% python3 -q
>>> import numpy as np
>>> import numpy.linalg as la
>>> np.set_printoptions(precision=4, suppress=True, linewidth=160, sign=" ")
>>> C = np.array([[-0.7, 1.2, 0.3, -0.4, -1.3, 0.3, 0.5]])
>>> rng = np.random.default_rng(5088)
>>> F = np.array([[-1],
...     [-2],
...     [0],
...     [1],
...     [1],
...     [1],
...     [0],
...     [-3],
...     [3],
...     [-2],
...     [2],
...     [-1],
...     [-2],
...     [-1],
...     [-1],
...     [3],
...     [0],
...     [0],
...     [1],
...     [-3],
...     [1],
...     [-1],
...     [-3],
...     [3],
...     [1],
...     [-3],
...     [0],
...     [2],
...     [-1],
...     [-1],
...     [-1],
...     [0],
...     [-1],
...     [1]]) @ C + 0.05 * rng.normal(size=(34, 7))
>>> F
array([[ 0.682 , -1.2147, -0.332 ,  0.4   ,  1.3322, -0.3416, -0.408 ],
       [ 1.4321, -2.3881, -0.5491,  0.7417,  2.6388, -0.5371, -0.9827],
       [ 0.0089,  0.0633, -0.0065,  0.0024, -0.0373, -0.0217,  0.0089],
       [-0.6448,  1.243 ,  0.3522, -0.4289, -1.2877,  0.269 ,  0.5248],
       [-0.6699,  1.1993,  0.3033, -0.3721, -1.3794,  0.3055,  0.4981],
       [-0.7465,  1.212 ,  0.407 , -0.3281, -1.3288,  0.3117,  0.58  ],
       [ 0.0447, -0.0793, -0.002 ,  0.0631, -0.038 ,  0.0445, -0.0049],
       [ 2.1108, -3.5486, -0.9391,  1.2613,  3.8762, -0.9996, -1.593 ],
       [-2.1364,  3.6347,  0.8821, -1.2113, -3.8856,  0.9592,  1.5572],
       [ 1.3511, -2.4114, -0.6033,  0.7843,  2.6146, -0.654 , -0.9927],
       [-1.4398,  2.4958,  0.6086, -0.8848, -2.6169,  0.5956,  1.0168],
       [ 0.7534, -1.206 , -0.3283,  0.415 ,  1.2517, -0.3081, -0.4298],
       [ 1.3998, -2.4334, -0.6609,  0.6925,  2.612 , -0.5206, -1.023 ],
       [ 0.717 , -1.1646, -0.2439,  0.4093,  1.3477, -0.333 , -0.5493],
       [ 0.698 , -1.2835, -0.3171,  0.3846,  1.3698, -0.4076, -0.5337],
       [-2.0267,  3.6227,  0.8554, -1.2463, -3.8318,  0.8065,  1.5358],
       [-0.0845,  0.0269, -0.0085, -0.0198, -0.0512,  0.0071,  0.0196],
       [-0.0504, -0.0446, -0.0423,  0.0163, -0.0012,  0.0088, -0.0091],
       [-0.6131,  1.2049,  0.395 , -0.35  , -1.3503,  0.2796,  0.4777],
       [ 2.082 , -3.5573, -0.9662,  1.0772,  3.8418, -0.9498, -1.4671],
       [-0.6646,  1.1252,  0.3701, -0.4172, -1.371 ,  0.2926,  0.4828],
       [ 0.7592, -1.1764, -0.2236,  0.408 ,  1.2688, -0.3099, -0.5458],
       [ 2.0513, -3.6122, -0.9022,  1.2272,  3.9165, -0.9458, -1.5201],
       [-2.0479,  3.5611,  0.8908, -1.1374, -3.8975,  0.9537,  1.5057],
       [-0.6291,  1.1382,  0.3027, -0.4859, -1.2375,  0.3562,  0.4666],
       [ 2.1568, -3.5689, -0.9031,  1.2068,  3.9555, -0.8978, -1.5441],
       [ 0.0285,  0.0041, -0.0177, -0.0179,  0.0083, -0.0435,  0.0454],
       [-1.3971,  2.3694,  0.6505, -0.8022, -2.6739,  0.5987,  1.0114],
       [ 0.6385, -1.2625, -0.2661,  0.3922,  1.3585, -0.3046, -0.4495],
       [ 0.6811, -1.1663, -0.3174,  0.3791,  1.3557, -0.2978, -0.4799],
       [ 0.7101, -1.1621, -0.2933,  0.4002,  1.356 , -0.3179, -0.4615],
       [-0.0277, -0.0524, -0.0601, -0.0455, -0.0197,  0.0298, -0.033 ],
       [ 0.7317, -1.1444, -0.3018,  0.4059,  1.3139, -0.2343, -0.5311],
       [-0.796 ,  1.154 ,  0.1991, -0.4641, -1.2602,  0.3309,  0.4574]])
>>> Xs = F - F.mean(axis=0)
>>> Uu, sigma, Vt = la.svd(Xs, full_matrices=False)
>>> la.matrix_rank(Xs)
np.int64(7)
>>> np.abs(Vt[-1])
array([ 0.3711,  0.1519,  0.6255,  0.4118,  0.0954,  0.2404,  0.4599])
>>> np.searchsorted(np.cumsum(sigma ** 2) / (sigma ** 2).sum(), 0.9) + 1
np.int64(1)
>>> C = F[[30, 24]].astype(float)
>>> for _ in range(5):
...     idx = la.norm(F[:, None] - C, axis=-1).argmin(axis=1)
...     C = np.array([F[idx == j].mean(axis=0) for j in range(2)])
... 
>>> idx
array([ 0,  0,  1,  1,  1,  1,  1,  0,  1,  0,  1,  0,  0,  0,  0,  1,  1,  1,  1,  0,  1,  0,  0,  1,  1,  0,  1,  1,  0,  0,  0,  1,  0,  1])
>>> np.bincount(idx)
array([ 16,  18])
>>> np.argsort(-la.norm(F, axis=0).round(6), kind="stable")[:3]
array([ 4,  1,  0])
>>> [round(float(x), 4) for x in la.svd(F, compute_uv=False)[:3]]
[20.4447, 0.3536, 0.2799]
>>> la.matrix_rank(F, rtol=0.1)
np.int64(1)
>>> round(np.log10(la.cond(F)))
2
>>> K = np.loadtxt("arr.csv", delimiter=",")
>>> K
array([[  0.7647,   6.049 ,  -6.9853],
       [ -0.1994,   2.419 ,  14.1038],
       [  0.8344,  -0.2941, -23.1435],
       [ -1.4316,   4.3972,  -0.1963],
       [ -0.5726,   1.9851,  13.0786],
       [ -0.8052,   2.2282,  -3.0581],
       [  1.6753,   3.0508, -12.9983],
       [  0.32  ,  -8.6349,  -8.7984],
       [ -0.9995,  -2.5103,  16.4696],
       [ -0.3818,   3.0425,  -5.0067],
       [ -0.2927,  -1.7748,  -0.1867],
       [  0.852 ,  -2.0029,  -2.1947],
       [  0.8856,   1.2097, -24.2036],
       [ -0.2313,   5.0066,  -4.635 ],
       [  1.1305,   1.551 ,  25.4727],
       [ -0.0175,   2.896 ,   6.5286],
       [ -0.3107,   4.7207,  23.8369],
       [  0.2445,  -2.6736,  28.5805],
       [ -0.4722,   3.2259, -20.4552],
       [  1.3147,  -2.2586,  25.737 ],
       [ -1.4075,   6.6292,  -2.5526],
       [  1.3864,  -4.4064, -13.635 ],
       [ -0.2869,  -9.2724,   9.5354],
       [ -1.1839,  -4.1979,  -6.144 ],
       [  0.0705,   5.0217,  -6.2753]])
>>> # column 2 is much longer than the rest
>>> gram = np.cov(K, rowvar=False)
>>> np.median(K, axis=0)
array([-0.1994,  1.9851, -2.5526])
>>> print(round(np.corrcoef(K[:, 1], K[:, 0])[0, 1], 4))
-0.1735
>>> la.eigvalsh(gram)[::-1]
array([ 234.1579,   18.2864,    0.7471])
>>> print(np.corrcoef(K.T))
[[ 1.     -0.1735 -0.104 ]
 [-0.1735  1.     -0.0925]
 [-0.104  -0.0925  1.    ]]
>>> idx = rng.integers(0, 3, 10)
>>> W0 = (idx[:, None] == idx) * -2 + np.eye(10)
>>> W0
array([[-1., -2.,  0.,  0.,  0., -2.,  0.,  0.,  0.,  0.],
       [-2., -1.,  0.,  0.,  0., -2.,  0.,  0.,  0.,  0.],
       [ 0.,  0., -1.,  0., -2.,  0.,  0., -2., -2.,  0.],
       [ 0.,  0.,  0., -1.,  0.,  0., -2.,  0.,  0., -2.],
       [ 0.,  0., -2.,  0., -1.,  0.,  0., -2., -2.,  0.],
       [-2., -2.,  0.,  0.,  0., -1.,  0.,  0.,  0.,  0.],
       [ 0.,  0.,  0., -2.,  0.,  0., -1.,  0.,  0., -2.],
       [ 0.,  0., -2.,  0., -2.,  0.,  0., -1., -2.,  0.],
       [ 0.,  0., -2.,  0., -2.,  0.,  0., -2., -1.,  0.],
       [ 0.,  0.,  0., -2.,  0.,  0., -2.,  0.,  0., -1.]])
>>> # symmetric, so the eigenvalues are real
>>> evals, evecs = la.eigvalsh(W0)
Traceback (most recent call last):
  File "<python-input-32>", line 1, in <module>
    evals, evecs = la.eigvalsh(W0)
    ^^^^^^^^^^^^
ValueError: too many values to unpack (expected 2)
>>> evals, evecs = la.eigh(W0)
>>> evals
array([-7., -5., -5.,  1.,  1.,  1.,  1.,  1.,  1.,  1.])
>>> print(la.eigvalsh(W0 + 2 * np.eye(10)))
[-5. -3. -3.  3.  3.  3.  3.  3.  3.  3.]
>>> (evals > 1e-8).sum(), (evals < -1e-8).sum()
(np.int64(7), np.int64(3))
>>> x0 = np.array([1, -1, -1, -2, 0, 0, -2, 2, 3, 3])
>>> a = np.maximum(W0 @ x0, 0)
>>> np.tanh(W0 @ x0)
array([ 0.7616, -0.7616, -1.    ,  0.    , -1.    ,  0.    ,  0.    , -1.    , -0.9999,  0.9999])
>>> W0.T @ a
array([ -1.,  -2.,   0., -10.,   0.,  -2., -10.,   0.,   0.,  -5.])
>>> np.flatnonzero(a > 1e-9)
array([ 0,  9])
>>> a
array([ 1.,  0.,  0.,  0.,  0.,  0.,  0.,  0.,  0.,  5.])
>>> feats = np.loadtxt("block13.csv", delimiter=",")
>>> print(feats)
[[  6.  -6.  -1.   3.   3.   2.   3.  -2.   4.  -5.]
 [ -6.  17.  -9.  -7. -15.  -3.  -1.  -9.  -2.  -1.]
 [ -1.  -9.  10.   6.  12.   1.  -2.   8.  -1.   3.]
 [  3.  -7.   6.  14.  12.   3.   2.  -6.   7. -13.]
 [  3. -15.  12.  12.  18.   3.   0.   6.   3.  -3.]
 [  2.  -3.   1.   3.   3.   1.   1.  -1.   2.  -3.]
 [  3.  -1.  -2.   2.   0.   1.   2.  -4.   3.  -5.]
 [ -2.  -9.   8.  -6.   6.  -1.  -4.  19.  -8.  18.]
 [  4.  -2.  -1.   7.   3.   2.   3.  -8.   6. -11.]
 [ -5.  -1.   3. -13.  -3.  -3.  -5.  18. -11.  22.]]
>>> # symmetric, so the eigenvalues are real
>>> B = np.array([[2, 0],
...     [0, 1],
...     [2, 0],
...     [3, 1],
...     [2, 1],
...     [1, 1],
...     [1, 1],
...     [2, 1],
...     [0, 1],
...     [3, 2]])
>>> la.matrix_rank(np.vstack([feats, B.T]))
np.int64(5)
>>> np.einsum("ik,kj->ji", feats, B)
array([[  11., -106.,   84.,   38.,  108.,   12.,  -12.,   93.,  -11.,   45.],
       [  -3.,  -22.,   21.,   -1.,   21.,    0.,   -7.,   33.,  -11.,   26.]])
>>> np.einsum("ik,kj->ij", feats, B)
array([[  11.,   -3.],
       [-106.,  -22.],
       [  84.,   21.],
       [  38.,   -1.],
       [ 108.,   21.],
       [  12.,    0.],
       [ -12.,   -7.],
       [  93.,   33.],
       [ -11.,  -11.],
       [  45.,   26.]])
>>> B.T @ feats.T
array([[  11., -106.,   84.,   38.,  108.,   12.,  -12.,   93.,  -11.,   45.],
       [  -3.,  -22.,   21.,   -1.,   21.,    0.,   -7.,   33.,  -11.,   26.]])
>>> print(feats @ B)
[[  11.   -3.]
 [-106.  -22.]
 [  84.   21.]
 [  38.   -1.]
 [ 108.   21.]
 [  12.    0.]
 [ -12.   -7.]
 [  93.   33.]
 [ -11.  -11.]
 [  45.   26.]]
>>> np.einsum("ij->j", feats)
array([  7., -36.,  27.,  21.,  39.,   6.,  -1.,  21.,   3.,   2.])
>>> np.einsum("ij,ij->i", feats, feats)
array([  149.,   776.,   441.,   701.,   909.,    48.,    73.,   987.,   313.,  1176.])
>>> np.round(feats @ la.pinv(feats) @ feats, 4) + 0
array([[  6.,  -6.,  -1.,   3.,   3.,   2.,   3.,  -2.,   4.,  -5.],
       [ -6.,  17.,  -9.,  -7., -15.,  -3.,  -1.,  -9.,  -2.,  -1.],
       [ -1.,  -9.,  10.,   6.,  12.,   1.,  -2.,   8.,  -1.,   3.],
       [  3.,  -7.,   6.,  14.,  12.,   3.,   2.,  -6.,   7., -13.],
       [  3., -15.,  12.,  12.,  18.,   3.,   0.,   6.,   3.,  -3.],
       [  2.,  -3.,   1.,   3.,   3.,   1.,   1.,  -1.,   2.,  -3.],
       [  3.,  -1.,  -2.,   2.,   0.,   1.,   2.,  -4.,   3.,  -5.],
       [ -2.,  -9.,   8.,  -6.,   6.,  -1.,  -4.,  19.,  -8.,  18.],
       [  4.,  -2.,  -1.,   7.,   3.,   2.,   3.,  -8.,   6., -11.],
       [ -5.,  -1.,   3., -13.,  -3.,  -3.,  -5.,  18., -11.,  22.]])
>>> data = np.array([[0.5, 0.2, -1.4, -0.5, -1.1, 0.5],
...     [0.2, -1.7, -1.3, -1.0, 0.7, 0.3],
...     [0.7, -0.6, 0.7, -0.7, -0.6, 1.0],
...     [0.9, 1.4, -1.0, -1.0, 0.7, -1.2],
...     [-0.2, 0.0, -1.3, 1.3, -0.6, 1.5],
...     [0.8, -0.7, 1.5, 0.6, 2.5, -0.8]])
>>> data[5] = data[0] + 0.1 * rng.normal(size=6)
>>> data
array([[ 0.5   ,  0.2   , -1.4   , -0.5   , -1.1   ,  0.5   ],
       [ 0.2   , -1.7   , -1.3   , -1.    ,  0.7   ,  0.3   ],
       [ 0.7   , -0.6   ,  0.7   , -0.7   , -0.6   ,  1.    ],
       [ 0.9   ,  1.4   , -1.    , -1.    ,  0.7   , -1.2   ],
       [-0.2   ,  0.    , -1.3   ,  1.3   , -0.6   ,  1.5   ],
       [ 0.4569,  0.2041, -1.3087, -0.5093, -1.0246,  0.5143]])
>>> gram = W0.T @ W0
>>> np.diag(gram)
array([  9.,   9.,  13.,   9.,  13.,   9.,   9.,  13.,  13.,   9.])
>>> la.matrix_rank(gram)
np.int64(10)
>>> np.allclose(gram, gram.T)
True
>>> la.eigvalsh(gram)[::-1]
array([ 49.,  25.,  25.,   1.,   1.,   1.,   1.,   1.,   1.,   1.])
>>> gram
array([[  9.,   8.,   0.,   0.,   0.,   8.,   0.,   0.,   0.,   0.],
       [  8.,   9.,   0.,   0.,   0.,   8.,   0.,   0.,   0.,   0.],
       [  0.,   0.,  13.,   0.,  12.,   0.,   0.,  12.,  12.,   0.],
       [  0.,   0.,   0.,   9.,   0.,   0.,   8.,   0.,   0.,   8.],
       [  0.,   0.,  12.,   0.,  13.,   0.,   0.,  12.,  12.,   0.],
       [  8.,   8.,   0.,   0.,   0.,   9.,   0.,   0.,   0.,   0.],
       [  0.,   0.,   0.,   8.,   0.,   0.,   9.,   0.,   0.,   8.],
       [  0.,   0.,  12.,   0.,  12.,   0.,   0.,  13.,  12.,   0.],
       [  0.,   0.,  12.,   0.,  12.,   0.,   0.,  12.,  13.,   0.],
       [  0.,   0.,   0.,   8.,   0.,   0.,   8.,   0.,   0.,   9.]])
